% python3 -q
>>> import numpy as np
>>> np.set_printoptions(precision=1, suppress=True, linewidth=200)
>>> tidy = lambda a: np.round(a, 1) + 0
>>> J = np.loadtxt("out18.csv", delimiter=",")
>>> J
array([[-0.6,  0. ,  0.5],
       [-0.5,  0. ,  0.4],
       [ 0.5,  0. , -0.3],
       [ 0.2,  0. , -0.1],
       [ 0.3,  0. , -0.2],
       [ 0. ,  0. ,  0. ],
       [-0.7,  0. ,  0.6],
       [-0.6,  0. ,  0.4],
       [ 0.7,  0. , -0.6],
       [ 0.1,  0. , -0.1],
       [ 0.1,  0. , -0.1],
       [ 0.5,  0. , -0.4],
       [-0.8,  0. ,  0.7],
       [-0.6,  0. ,  0.5],
       [-0.6,  0. ,  0.5],
       [ 0.8,  0. , -0.7],
       [-0.8,  0. ,  0.7],
       [ 0.5,  0. , -0.4],
       [ 0.6,  0. , -0.5],
       [ 0.6,  0. , -0.4],
       [-0.6,  0. ,  0.4],
       [ 0.9,  0. , -0.8],
       [ 0.8,  0. , -0.6],
       [-0.3,  0. ,  0.2],
       [ 0.9,  0. , -0.7]])
>>> np.linalg.lstsq(J[:-1].T, J[-1])[2]
np.int32(2)
>>> left, sig, Vt = np.linalg.svd(J, full_matrices=False)
>>> tidy(np.cumsum(sig ** 2) / np.sum(sig ** 2))
array([1., 1., 1.])
>>> tidy(np.sqrt((sig ** 2).sum())), tidy(np.linalg.norm(J))
(np.float64(3.8), np.float64(3.8))
>>> tidy(left.T @ left)
array([[1., 0., 0.],
       [0., 1., 0.],
       [0., 0., 1.]])
>>> tidy(left.T @ J @ Vt.T)
array([[3.8, 0. , 0. ],
       [0. , 0.2, 0. ],
       [0. , 0. , 0. ]])
>>> tidy(sig)
array([3.8, 0.2, 0. ])
>>> left.shape, sig.shape, Vt.shape
((25, 3), (3,), (3, 3))
>>> np.allclose(left * sig @ Vt, J)
True
>>> tidy(np.abs(Vt[0]))
array([0.8, 0. , 0.6])
>>> tidy(sig / sig[0])
array([1., 0., 0.])
>>> rank = np.linalg.matrix_rank(J)
>>> rank
np.int64(2)
>>> N = np.linalg.svd(J)[2][rank:].T
>>> [int(np.linalg.matrix_rank(J[:i])) for i in range(1, len(J) + 1)]
[1, 2, 2, 2, 2, 2, 2, 2, 2, 2, 2, 2, 2, 2, 2, 2, 2, 2, 2, 2, 2, 2, 2, 2, 2]
>>> N[:, 0] / N[np.abs(N[:, 0]).round(6).argmax(), 0]
array([0., 1., 0.])
>>> N.shape
(3, 1)
>>> np.linalg.matrix_rank(J.T @ J), np.linalg.matrix_rank(J @ J.T)
(np.int64(2), np.int64(2))
>>> [int(np.linalg.matrix_rank(np.delete(J, i, axis=0))) for i in range(25)]
[2, 2, 2, 2, 2, 2, 2, 2, 2, 2, 2, 2, 2, 2, 2, 2, 2, 2, 2, 2, 2, 2, 2, 2, 2]
>>> x0 = np.array([2, 2, 0])
>>> tidy(J @ np.ones(3))
array([-0.1, -0.1,  0.2,  0.1,  0.1,  0. , -0.1, -0.2,  0.1,  0. ,  0. ,  0.1, -0.1, -0.1, -0.1,  0.1, -0.1,  0.1,  0.1,  0.2, -0.2,  0.1,  0.2, -0.1,  0.2])
>>> J @ np.eye(3)[2]
array([ 0.5,  0.4, -0.3, -0.1, -0.2,  0. ,  0.6,  0.4, -0.6, -0.1, -0.1, -0.4,  0.7,  0.5,  0.5, -0.7,  0.7, -0.4, -0.5, -0.4,  0.4, -0.8, -0.6,  0.2, -0.7])
>>> np.sign((J @ x0).round(6))
array([-1., -1.,  1.,  1.,  1.,  0., -1., -1.,  1.,  1.,  1.,  1., -1., -1., -1.,  1., -1.,  1.,  1.,  1., -1.,  1.,  1., -1.,  1.])
>>> J @ (2 * x0)
array([-2.4, -2. ,  2. ,  0.8,  1.2,  0. , -2.8, -2.4,  2.8,  0.4,  0.4,  2. , -3.2, -2.4, -2.4,  3.2, -3.2,  2. ,  2.4,  2.4, -2.4,  3.6,  3.2, -1.2,  3.6])
>>> J @ x0
array([-1.2, -1. ,  1. ,  0.4,  0.6,  0. , -1.4, -1.2,  1.4,  0.2,  0.2,  1. , -1.6, -1.2, -1.2,  1.6, -1.6,  1. ,  1.2,  1.2, -1.2,  1.8,  1.6, -0.6,  1.8])
>>> J * x0
array([[-1.2,  0. ,  0. ],
       [-1. ,  0. ,  0. ],
       [ 1. ,  0. , -0. ],
       [ 0.4,  0. , -0. ],
       [ 0.6,  0. , -0. ],
       [ 0. ,  0. ,  0. ],
       [-1.4,  0. ,  0. ],
       [-1.2,  0. ,  0. ],
       [ 1.4,  0. , -0. ],
       [ 0.2,  0. , -0. ],
       [ 0.2,  0. , -0. ],
       [ 1. ,  0. , -0. ],
       [-1.6,  0. ,  0. ],
       [-1.2,  0. ,  0. ],
       [-1.2,  0. ,  0. ],
       [ 1.6,  0. , -0. ],
       [-1.6,  0. ,  0. ],
       [ 1. ,  0. , -0. ],
       [ 1.2,  0. , -0. ],
       [ 1.2,  0. , -0. ],
       [-1.2,  0. ,  0. ],
       [ 1.8,  0. , -0. ],
       [ 1.6,  0. , -0. ],
       [-0.6,  0. ,  0. ],
       [ 1.8,  0. , -0. ]])
>>> (J * x0).sum(axis=1)
array([-1.2, -1. ,  1. ,  0.4,  0.6,  0. , -1.4, -1.2,  1.4,  0.2,  0.2,  1. , -1.6, -1.2, -1.2,  1.6, -1.6,  1. ,  1.2,  1.2, -1.2,  1.8,  1.6, -0.6,  1.8])
>>> left, sig, Vt = np.linalg.svd(J)
>>> np.argmax(sig[:-1] / (sig[1:] + 1e-6)) + 1
np.int64(2)
>>> tidy(sig)
array([3.8, 0.2, 0. ])
>>> Y = left[:, :2] @ np.diag(sig[:2]) @ Vt[:2]
>>> tidy(np.linalg.norm(J - Y) / np.linalg.norm(J))
np.float64(0.0)
>>> K = np.loadtxt("mat.csv", delimiter=",")
>>> K
array([[ 0.4,  0. , -1.6, -0.3,  0.6],
       [ 0.5, -0.9, -0.7, -0.4, -0.7],
       [ 2.5, -0.3, -0.4, -2.5,  0.7],
       [ 0.5, -0.4, -1.8, -0.5,  0.5],
       [-2.2, -1.9,  0.3,  2.2, -0.9],
       [-1.4,  1.4,  0.8,  1.3,  1.5],
       [-0.4, -0.1, -2.7,  0.5, -0.7],
       [ 0.1,  0.2,  0.2, -0.1,  1.2],
       [ 2.3,  0. , -0.6, -2.3, -0.3],
       [-0.9, -1.3, -0.9,  1. , -0.9],
       [ 1. , -0.1,  2.3, -1. , -2.5],
       [ 0.5, -1.2, -1.7, -0.5, -0.4],
       [-0.5,  0.2,  0.7,  0.6, -0.2],
       [-0.1, -0.5, -2.1,  0. , -1.9],
       [-0.5,  0. , -0.9,  0.5, -1.3],
       [-0.8, -0.8,  1.1,  0.9,  1.4],
       [-0.5,  0.1, -0.6,  0.3, -1.4],
       [-0.1, -0.6,  0.9,  0.1, -1.6],
       [-0.1,  0.1,  1.5,  0. , -1.3],
       [ 0.2,  0.6, -0.2, -0.2,  0.3],
       [-0.9, -0.8,  0.6,  1.1,  1.7],
       [ 0. , -1.9,  1.9,  0.1, -1.3],
       [ 1.1, -0.3, -1.2, -1.3, -1.1],
       [ 1.9,  0.3,  0.4, -2. ,  1.8],
       [ 1. , -2.7,  0.3, -1. ,  0.6],
       [ 0.1, -0.8, -1. ,  0. ,  0.9],
       [ 0. , -2.2,  1.9,  0.2,  1.6],
       [ 0.9,  0.1, -0.7, -0.9, -0.3],
       [ 0.2, -0.9, -1. ,  0. ,  0.2]])
>>> z = K[:, 0] > np.median(K[:, 0])
>>> f = K[z].mean(axis=0) - K[~z].mean(axis=0)
>>> np.argsort(-np.abs(f).round(6), kind="stable")
array([3, 0, 2, 4, 1])
>>> ((K - K.mean(axis=0)) @ f > 0).astype(int)
array([1, 1, 1, 1, 0, 0, 0, 0, 1, 0, 1, 1, 0, 1, 0, 0, 0, 0, 0, 1, 0, 0, 1, 1, 1, 1, 0, 1, 1])
